$ python3 -q
>>> import numpy as np
>>> from numpy import linalg as LA
>>> np.set_printoptions(precision=2, suppress=True, linewidth=140, legacy="1.25")
>>> O, _ = LA.qr(np.array([[-0.8, 0.3, 0.2, -1.7],
...     [-0.8, 1.2, -0.1, -1.0],
...     [-0.2, 0.6, -1.0, 0.9],
...     [1.5, 0.6, -0.9, 1.6],
...     [1.9, -0.7, 1.3, -1.3],
...     [1.5, -0.6, 0.4, 1.8]]))
>>> data = O @ O.T
>>> print(data)
[[ 0.28  0.14 -0.02 -0.11  0.15 -0.39]
 [ 0.14  0.97 -0.05  0.05 -0.05  0.06]
 [-0.02 -0.05  0.31  0.35 -0.23 -0.18]
 [-0.11  0.05  0.35  0.8   0.14  0.03]
 [ 0.15 -0.05 -0.23  0.14  0.89  0.02]
 [-0.39  0.06 -0.18  0.03  0.02  0.75]]
>>> # applying it twice changes nothing
>>> U, s, vt = LA.svd(data)
>>> evecs = vt[:(s > 1e-8).sum()]
>>> rng = np.random.default_rng(40)
>>> x = data[4] + 4 * data[2] + rng.integers(2) * np.eye(6)[1]
>>> print(x)
[ 0.06  0.75  1.    1.54 -0.05 -0.71]
>>> print(np.allclose(evecs.T @ evecs @ x, x))
False
>>> print(round(float(LA.norm(x - evecs.T @ evecs @ x)), 2))
0.18
>>> ev, evecs = LA.eigh(data)
>>> x = np.array([3, 3, 0, 1, 2, 2])
>>> print(np.round(np.abs(data).sum(axis=1).max(), 2), np.round(np.abs(ev).max(), 2))
1.48 1.0
>>> print(round(x @ data @ x / (x @ x), 2), np.round(ev[0], 2), round(ev[-1], 2))
0.7 -0.0 1.0
>>> print(np.round(x @ data @ x, 2))
18.85
>>> print(np.unique(data.round(6), axis=0).shape)
(6, 6)
>>> print(np.round(np.trace(LA.pinv(data) @ data), 2))
4.0
>>> print(np.abs(np.diag(LA.qr(data)[1])) > 1e-9)
[ True  True  True  True False False]
>>> print(data @ LA.pinv(data) @ data)
[[ 0.28  0.14 -0.02 -0.11  0.15 -0.39]
 [ 0.14  0.97 -0.05  0.05 -0.05  0.06]
 [-0.02 -0.05  0.31  0.35 -0.23 -0.18]
 [-0.11  0.05  0.35  0.8   0.14  0.03]
 [ 0.15 -0.05 -0.23  0.14  0.89  0.02]
 [-0.39  0.06 -0.18  0.03  0.02  0.75]]
>>> print([round(float(x), 2) for x in LA.svd(data, compute_uv=False)[:3]])
[1.0, 1.0, 1.0]
>>> print(LA.cond(data) > 100)
True
>>> W0 = np.loadtxt("block9.csv", delimiter=",")
>>> print(W0)
[[ 17. -13.  -7.  -1.]
 [ -6.   2.   6.  -6.]
 [ 57. -39. -31.   9.]
 [ 33. -23. -17.   3.]]
>>> U, s, vt = LA.svd(W0)
>>> print(s)
[91.04  7.74  0.38  0.18]
>>> print(np.argmax(s[:-1] / (s[1:] + 1e-6)) + 1)
2
>>> out = U[:, :2] @ np.diag(s[:2]) @ vt[:2]
>>> print(LA.matrix_rank(W0, rtol=0.05))
2
>>> x = np.array([-8, -2, 0, -3])
>>> print((W0 @ x).argmax())
1
>>> print(W0 @ np.ones(4))
[-4. -4. -4. -4.]
>>> print(LA.norm(W0 @ x) <= LA.norm(W0, 2) * LA.norm(x) + 1e-9)
True
>>> print(np.sign((W0 @ x).round(6)))
[-1.  1. -1. -1.]
>>> print(np.einsum("ij,j->i", W0, x))
[-107.   62. -405. -227.]
>>> print(W0 * x)
[[-136.   26.   -0.    3.]
 [  48.   -4.    0.   18.]
 [-456.   78.   -0.  -27.]
 [-264.   46.   -0.   -9.]]
>>> print(round(LA.det(W0[::-1]), 2))
-48.0
>>> print(round(float(LA.eigvals(W0).sum().real), 2))
-9.0
>>> print(np.poly(W0))
[  1.   9.  12. -44. -48.]
>>> print(LA.eigvals(W0))
[ 2. -1. -6. -4.]
>>> t = np.radians(72)
>>> Rm = np.eye(4)
>>> Rm[0, 0] = Rm[2, 2] = np.cos(t)
>>> Rm[0, 2], Rm[2, 0] = -np.sin(t), np.sin(t)
>>> print(Rm)
[[ 0.31  0.   -0.95  0.  ]
 [ 0.    1.    0.    0.  ]
 [ 0.95  0.    0.31  0.  ]
 [ 0.    0.    0.    1.  ]]
>>> out = W0 @ Rm.T
>>> print(out)
[[ 11.91 -13.    14.    -1.  ]
 [ -7.56   2.    -3.85  -6.  ]
 [ 47.1  -39.    44.63   9.  ]
 [ 26.37 -23.    26.13   3.  ]]
>>> print(LA.svd(W0, compute_uv=False), LA.svd(out, compute_uv=False))
[91.04  7.74  0.38  0.18] [91.04  7.74  0.38  0.18]
>>> print(np.allclose(W0 @ W0.T, out @ out.T))
True
>>> print(np.allclose(LA.norm(W0, axis=1), LA.norm(out, axis=1)))
True
>>> print(np.sort(np.abs(LA.eigvals(W0))))
[1. 2. 4. 6.]
>>> print(W0 @ W0)
[[ -65.   49.   37.   -5.]
 [  30.  -14.  -30.   30.]
 [-267.  183.  175.  -75.]
 [-171.  119.  107.  -39.]]
>>> print(np.allclose(W0 @ W0.T, W0.T @ W0))
False
>>> print(LA.matrix_power(W0, 2))
[[ -65.   49.   37.   -5.]
 [  30.  -14.  -30.   30.]
 [-267.  183.  175.  -75.]
 [-171.  119.  107.  -39.]]
>>> print(round(np.abs(LA.eigvals(W0)).max(), 2))
6.0
>>> print(np.trace(W0))
-9.0
>>> out = np.array([[2, 0, -2, -1, 3, 0, -2, 1, 3, -2],
...     [3, 3, 1, -1, 0, 3, 1, 1, 1, -3],
...     [2, 0, -3, 0, -1, 3, 3, 0, -1, -1],
...     [-3, 1, -3, 2, 3, 1, -1, 0, -2, 1],
...     [0, 3, -3, -3, 1, 2, 0, 3, 2, -1],
...     [0, 1, -2, -1, -1, -2, 2, 3, -2, 0]])
>>> M = out.T @ out
>>> print(M)
[[ 26   6   2 -11  -5  12   8   5  13 -18]
 [  6  20 -11 -11   5  14   4  15   5 -11]
 [  2 -11  36   6 -13 -11  -5 -16   2   4]
 [-11 -11   6  16   1  -5  -3 -14 -12  10]
 [ -5   5 -13   1  21   4 -14   3   8  -3]
 [ 12  14 -11  -5   4  27   7   3   6 -13]
 [  8   4  -5  -3 -14   7  19   5 -10  -3]
 [  5  15 -16 -14   3   3   5  20   4  -8]
 [ 13   5   2 -12   8   6 -10   4  23 -12]
 [-18 -11   4  10  -3 -13  -3  -8 -12  16]]
>>> # symmetric, so the eigenvalues are real
>>> print(np.argsort(-LA.norm(M, axis=0).round(6), kind="stable")[:3])
[2 0 5]
>>> print([round(float(x), 2) for x in LA.svd(M, compute_uv=False)[:3]])
[89.0, 48.98, 41.93]
>>> print(LA.matrix_rank(M, rtol=0.1))
5
>>> ev, evecs = LA.eigh(M)
>>> print(np.round(evecs.T @ M @ evecs, 2) + 0)
[[ 0.    0.    0.    0.    0.    0.    0.    0.    0.    0.  ]
 [ 0.    0.    0.    0.    0.    0.    0.    0.    0.    0.  ]
 [ 0.    0.    0.    0.    0.    0.    0.    0.    0.    0.  ]
 [ 0.    0.    0.    0.    0.    0.    0.    0.    0.    0.  ]
 [ 0.    0.    0.    0.    6.24  0.    0.    0.    0.    0.  ]
 [ 0.    0.    0.    0.    0.   13.04  0.    0.    0.    0.  ]
 [ 0.    0.    0.    0.    0.    0.   24.82  0.    0.    0.  ]
 [ 0.    0.    0.    0.    0.    0.    0.   41.93  0.    0.  ]
 [ 0.    0.    0.    0.    0.    0.    0.    0.   48.98  0.  ]
 [ 0.    0.    0.    0.    0.    0.    0.    0.    0.   89.  ]]
>>> print(np.unique(ev.round(6) + 0, return_counts=True)[1])
[4 1 1 1 1 1 1]
>>> print(LA.eigvalsh(M + 2 * np.eye(10)))
[ 2.    2.    2.    2.    8.24 15.04 26.82 43.93 50.98 91.  ]
>>> print(np.round(evecs.T @ evecs, 2) + 0)
[[1. 0. 0. 0. 0. 0. 0. 0. 0. 0.]
 [0. 1. 0. 0. 0. 0. 0. 0. 0. 0.]
 [0. 0. 1. 0. 0. 0. 0. 0. 0. 0.]
 [0. 0. 0. 1. 0. 0. 0. 0. 0. 0.]
 [0. 0. 0. 0. 1. 0. 0. 0. 0. 0.]
 [0. 0. 0. 0. 0. 1. 0. 0. 0. 0.]
 [0. 0. 0. 0. 0. 0. 1. 0. 0. 0.]
 [0. 0. 0. 0. 0. 0. 0. 1. 0. 0.]
 [0. 0. 0. 0. 0. 0. 0. 0. 1. 0.]
 [0. 0. 0. 0. 0. 0. 0. 0. 0. 1.]]
>>> print(ev.round(2) + 0)
[ 0.    0.    0.    0.    6.24 13.04 24.82 41.93 48.98 89.  ]
>>> out = M + rng.integers(-2, 3, (10, 6)) @ rng.integers(-2, 3, (6, 10))
>>> print(out)
[[ 21   8   0  -3 -10   5   0   9   7 -25]
 [  7  14  -5 -10   4   7  -1  12   8  -6]
 [  2 -10  38   3  -9 -13  -7 -11   5  -3]
 [-14  -6  -1  11   4   2   5 -13 -15   8]
 [  3   3  -7  -5  30   9 -11  10  21  -9]
 [  6  10 -12  -4   3  21   6   1   4  -9]
 [ 10   6  -7  -9  -7  12  24  12  -5 -11]
 [  9  13 -12 -18   6   4   6  19   9  -6]
 [ 14   6   0 -17   9  11  -4  -1  22  -6]
 [-10 -18  10   9   0 -14  -4  -6  -2  17]]
>>> print(out - M)
[[-5  2 -2  8 -5 -7 -8  4 -6 -7]
 [ 1 -6  6  1 -1 -7 -5 -3  3  5]
 [ 0  1  2 -3  4 -2 -2  5  3 -7]
 [-3  5 -7 -5  3  7  8  1 -3 -2]
 [ 8 -2  6 -6  9  5  3  7 13 -6]
 [-6 -4 -1  1 -1 -6 -1 -2 -2  4]
 [ 2  2 -2 -6  7  5  5  7  5 -8]
 [ 4 -2  4 -4  3  1  1 -1  5  2]
 [ 1  1 -2 -5  1  5  6 -5 -1  6]
 [ 8 -7  6 -1  3 -1 -1  2 10  1]]
>>> print(LA.matrix_rank(out - M, tol=1e-8))
6
>>> r0 = np.array([2, 2, 1, 2])
>>> out = W0 + np.outer(r0, np.eye(4)[0])
>>> print(round(LA.det(out) / LA.det(W0), 2), round(1 + LA.solve(W0, r0)[0], 2))
1.83 1.83
>>> print(LA.matrix_rank(out - W0))
1
>>> z = rng.permutation(10)
>>> print(z)
[4 9 8 0 7 6 1 2 5 3]
>>> out = M[z][:, z]
>>> print(np.allclose(out, M))
False
>>> print(round(float(LA.det(out)), 2), round(float(LA.det(M[z])), 2))
-0.0 -0.0
>>> E = np.load("w.npy")
>>> print(E)
[[ 1 -2  4 -8]
 [ 1 -1  1 -1]
 [ 1  0  0  0]
 [ 1  1  1  1]
 [ 1  2  4  8]
 [ 1  3  9 27]]
>>> # row 5 is much longer than the rest
>>> out = np.c_[E[:, :1] @ np.array([[3]]), np.array([-1, 2, -2, 2, -2, -1])]
>>> print(out)
[[ 3 -1]
 [ 3  2]
 [ 3 -2]
 [ 3  2]
 [ 3 -2]
 [ 3 -1]]
>>> print(np.round(LA.lstsq(E, out[:, 0])[0], 2) + 0)
[3. 0. 0. 0.]
>>> print(LA.matrix_rank(out))
2
>>> x = np.array([0, 0, 0, 1])
>>> rhs = E @ x
>>> b, lr = np.zeros(4), 1 / LA.norm(E, 2) ** 2
>>> for i in range(4):
...     b -= lr * E.T @ (E @ b - rhs)
...     if i % 1 == 0: print(i, round(LA.norm(E @ b - rhs), 2))
... 
0 1.71
1 1.63
2 1.55
3 1.48
>>> print(round(float(LA.cond(E)), 2))
23.64
>>> hat = E @ LA.solve(E.T @ E, E.T)
>>> print(np.diag(hat))
[0.96 0.58 0.46 0.46 0.58 0.96]
>>> print(np.round(hat @ E[:, 1], 2) + 0)
[-2. -1.  0.  1.  2.  3.]
>>> print(LA.matrix_rank(np.eye(6) - hat))
2
>>> def softmax(z):
...     e = np.exp(z - z.max(axis=-1, keepdims=True))
...     return e / e.sum(axis=-1, keepdims=True)
... 
>>> print(np.round(softmax(10 * E[2]), 2) + 0)
[1. 0. 0. 0.]
>>> print(softmax(E).sum(axis=1))
[1. 1. 1. 1. 1. 1.]
>>> att = E @ E.T / np.sqrt(4)
>>> print(np.round(softmax(att), 2) + 0)
[[1.   0.   0.   0.   0.   0.  ]
 [0.99 0.   0.   0.   0.   0.  ]
 [0.17 0.17 0.17 0.17 0.17 0.17]
 [0.   0.   0.   0.   0.   1.  ]
 [0.   0.   0.   0.   0.   1.  ]
 [0.   0.   0.   0.   0.   1.  ]]
>>> print(softmax(att).round(6).argmax(axis=1))
[0 0 0 5 5 5]
>>> print(softmax(att)[2] @ E)
[1.   0.5  3.17 4.5 ]
>>> print(np.round(softmax(att + np.triu(np.full(att.shape, -np.inf), 1)), 2) + 0)
[[1.   0.   0.   0.   0.   0.  ]
 [1.   0.   0.   0.   0.   0.  ]
 [0.33 0.33 0.33 0.   0.   0.  ]
 [0.01 0.1  0.16 0.73 0.   0.  ]
 [0.   0.   0.   0.   1.   0.  ]
 [0.   0.   0.   0.   0.   1.  ]]
>>> mat = np.load("layer3.npy")
>>> print(mat)
[[1.   0.7  0.49 0.34 0.24 0.17]
 [0.7  1.   0.7  0.49 0.34 0.24]
 [0.49 0.7  1.   0.7  0.49 0.34]
 [0.34 0.49 0.7  1.   0.7  0.49]
 [0.24 0.34 0.49 0.7  1.   0.7 ]
 [0.17 0.24 0.34 0.49 0.7  1.  ]]
>>> # symmetric, so the eigenvalues are real
>>> r0, r1 = mat[3], mat[5]
>>> print(round(r0 @ r0, 2))
2.58
>>> print(round(float(r0 @ r1), 2))
1.88
>>> pr = (r0 @ r1) / (r0 @ r0) * r0
>>> print(round(LA.norm(r0 + r1) ** 2 + LA.norm(r0 - r1) ** 2, 2))
9.02
>>> print(r1 - pr)
[-0.08 -0.12 -0.17 -0.24  0.19  0.64]
>>> print(np.outer(r0, r1))
[[0.06 0.08 0.12 0.17 0.24 0.34]
 [0.08 0.12 0.17 0.24 0.34 0.49]
 [0.12 0.17 0.24 0.34 0.49 0.7 ]
 [0.17 0.24 0.34 0.49 0.7  1.  ]
 [0.12 0.17 0.24 0.34 0.49 0.7 ]
 [0.08 0.12 0.17 0.24 0.34 0.49]]
>>> x = np.array([-4, -4, 5, 2, 5, -4])
>>> rhs = mat @ x
>>> print(rhs)
[-3.15 -1.58  2.73  3.72  3.73  0.54]
>>> print(LA.solve(mat, 3 * rhs))
[-12. -12.  15.   6.  15. -12.]
>>> print(LA.solve(mat, rhs))
[-4. -4.  5.  2.  5. -4.]
>>> print(LA.solve(mat.T, mat[5]))
[0. 0. 0. 0. 0. 1.]
>>> t = np.sort(rng.uniform(-2, 2, 20))
>>> F = np.c_[t, t ** 2, t ** 3] @ np.array([[1, 1, 2, 2, 2, 0, 2, 0, 1, 1, 0, 2, 1],
...     [2, 0, 0, 1, 1, 0, 2, 2, 0, 1, 2, 2, 1],
...     [2, 2, 1, 2, 1, 1, 0, 0, 0, 1, 1, 1, 0]])
>>> print(F)
[[ -8.02 -15.04 -10.33 -13.4   -6.82  -6.58   3.28   7.03  -1.87  -4.94   0.44  -3.31   1.64]
 [ -5.29 -10.79  -7.89  -9.7   -5.13  -4.57   2.19   5.51  -1.66  -3.47   0.94  -2.38   1.09]
 [ -3.82  -8.37  -6.45  -7.6   -4.17  -3.43   1.53   4.55  -1.51  -2.66   1.12  -1.9    0.77]
 [ -3.24  -7.37  -5.84  -6.74  -3.78  -2.97   1.26   4.13  -1.44  -2.34   1.16  -1.71   0.63]
 [ -1.23  -3.53  -3.37  -3.45  -2.22  -1.23   0.15   2.29  -1.07  -1.15   1.07  -1.08   0.08]
 [ -0.84  -2.62  -2.73  -2.68  -1.84  -0.84  -0.11   1.78  -0.94  -0.89   0.94  -0.95  -0.05]
 [ -0.46  -1.56  -1.89  -1.75  -1.34  -0.41  -0.38   1.1   -0.74  -0.6    0.69  -0.79  -0.19]
 [ -0.45  -1.53  -1.87  -1.72  -1.33  -0.4   -0.39   1.08  -0.74  -0.59   0.68  -0.79  -0.19]
 [ -0.17  -0.34  -0.6   -0.54  -0.52  -0.02  -0.41   0.17  -0.29  -0.23   0.14  -0.44  -0.21]
 [  0.65   0.42   0.72   0.88   0.84   0.04   0.92   0.23   0.34   0.5    0.27   0.96   0.46]
 [  3.06   1.8    2.09   3.22   2.72   0.5    2.85   1.26   0.79   1.93   1.76   3.35   1.42]
 [  5.76   3.48   3.34   5.69   4.48   1.21   4.4    2.27   1.07   3.41   3.48   5.61   2.2 ]
 [  6.54   4.     3.69   6.4    4.96   1.43   4.8    2.54   1.13   3.83   3.98   6.23   2.4 ]
 [  8.77   5.49   4.67   8.41   6.31   2.1    5.85   3.28   1.28   5.03   5.39   7.95   2.92]
 [ 13.38   8.7    6.64  12.57   8.98   3.58   7.74   4.68   1.53   7.45   8.27  11.33   3.87]
 [ 17.35  11.56   8.33  16.16  11.23   4.93   9.2    5.79   1.7    9.53  10.72  14.13   4.6 ]
 [ 19.15  12.87   9.09  17.78  12.23   5.55   9.81   6.27   1.77  10.46  11.82  15.36   4.91]
 [ 19.46  13.1    9.23  18.06  12.4    5.66   9.92   6.35   1.78  10.62  12.01  15.58   4.96]
 [ 19.59  13.2    9.28  18.18  12.48   5.71   9.96   6.39   1.79  10.69  12.09  15.67   4.98]
 [ 25.46  17.59  11.77  23.5   15.7    7.8   11.83   7.87   1.98  13.72  15.67  19.64   5.92]]
>>> # rank 3
>>> out = F / LA.norm(F, axis=1, keepdims=True)
>>> C2 = out @ out.T
>>> print((C2 - 2 * np.eye(20)).round(6).argmax(axis=1))
[ 1  2  3  2  5  4  7  6  7 10 11 12 11 12 15 16 17 18 17 18]
>>> print(C2[15])
[-0.7  -0.68 -0.66 -0.66 -0.64 -0.64 -0.65 -0.66 -0.76  0.93  0.98  0.99  0.99  1.    1.    1.    1.    1.    1.    1.  ]
>>> print(LA.norm(out, axis=1))
[1. 1. 1. 1. 1. 1. 1. 1. 1. 1. 1. 1. 1. 1. 1. 1. 1. 1. 1. 1.]
>>> feats = np.array([[1, -1, 1, -1],
...     [1, 0, 0, 0],
...     [1, 1, 1, 1],
...     [1, 2, 4, 8],
...     [1, 3, 9, 27],
...     [1, 4, 16, 64],
...     [1, 5, 25, 125]])
>>> out = np.c_[feats[:, :1] @ np.array([[1]]), np.array([3, 2, 2, 2, 3, 1, 0])]
>>> print(out)
[[1 3]
 [1 2]
 [1 2]
 [1 2]
 [1 3]
 [1 1]
 [1 0]]
>>> print(np.round(LA.norm(out - feats @ LA.lstsq(feats, out)[0], axis=0), 2) + 0)
[0.   1.01]
>>> A = np.load("mat.npy")
>>> print(A)
[[ 296   70   57 -128    2    1  -27   24   76   67  -76]
 [  70  119   58   35  -35   40  -31   68   60   13   13]
 [  57   58  335   74   56  145   58   92  115  -19   -9]
 [-128   35   74  285   37   19   22   58  -47  -13  144]
 [   2  -35   56   37  165   29  -50   44  -54 -102 -141]
 [   1   40  145   19   29  136   71   78   74  -51  -26]
 [ -27  -31   58   22  -50   71  214   15   36   48  139]
 [  24   68   92   58   44   78   15  232   -4   14    4]
 [  76   60  115  -47  -54   74   36   -4  318  128  128]
 [  67   13  -19  -13 -102  -51   48   14  128  195  203]
 [ -76   13   -9  144 -141  -26  139    4  128  203  361]]
>>> U, s, vt = LA.svd(A)
>>> evecs = vt[:(s > 1e-8).sum()]
>>> x = A[1] + 2 * A[7] + rng.integers(2) * np.eye(11)[6]
>>> print(x)
[118. 255. 242. 151.  53. 196.   0. 532.  52.  41.  21.]
>>> print(np.diag(evecs.T @ evecs))
[0.96 0.88 0.99 0.83 0.84 0.78 0.93 0.92 0.88 0.48 0.53]
>>> print(np.round(evecs.T @ evecs, 2) + 0)
[[ 0.96  0.06 -0.01  0.01  0.04  0.07  0.01 -0.05 -0.04  0.15 -0.07]
 [ 0.06  0.88  0.    0.07 -0.13 -0.16  0.04  0.1   0.11 -0.17 -0.03]
 [-0.01  0.    0.99  0.03 -0.01  0.    0.02  0.    0.01  0.04 -0.05]
 [ 0.01  0.07  0.03  0.83  0.14  0.11 -0.11 -0.05 -0.11 -0.09  0.27]
 [ 0.04 -0.13 -0.01  0.14  0.84 -0.18  0.09  0.1   0.14 -0.09 -0.16]
 [ 0.07 -0.16  0.    0.11 -0.18  0.78  0.06  0.13  0.16 -0.21 -0.07]
 [ 0.01  0.04  0.02 -0.11  0.09  0.06  0.93 -0.02 -0.07 -0.07  0.18]
 [-0.05  0.1   0.   -0.05  0.1   0.13 -0.02  0.92 -0.09  0.16  0.  ]
 [-0.04  0.11  0.01 -0.11  0.14  0.16 -0.07 -0.09  0.88  0.1   0.12]
 [ 0.15 -0.17  0.04 -0.09 -0.09 -0.21 -0.07  0.16  0.1   0.48  0.31]
 [-0.07 -0.03 -0.05  0.27 -0.16 -0.07  0.18  0.    0.12  0.31  0.53]]
>>> print(np.allclose(evecs.T @ evecs @ x, x))
False
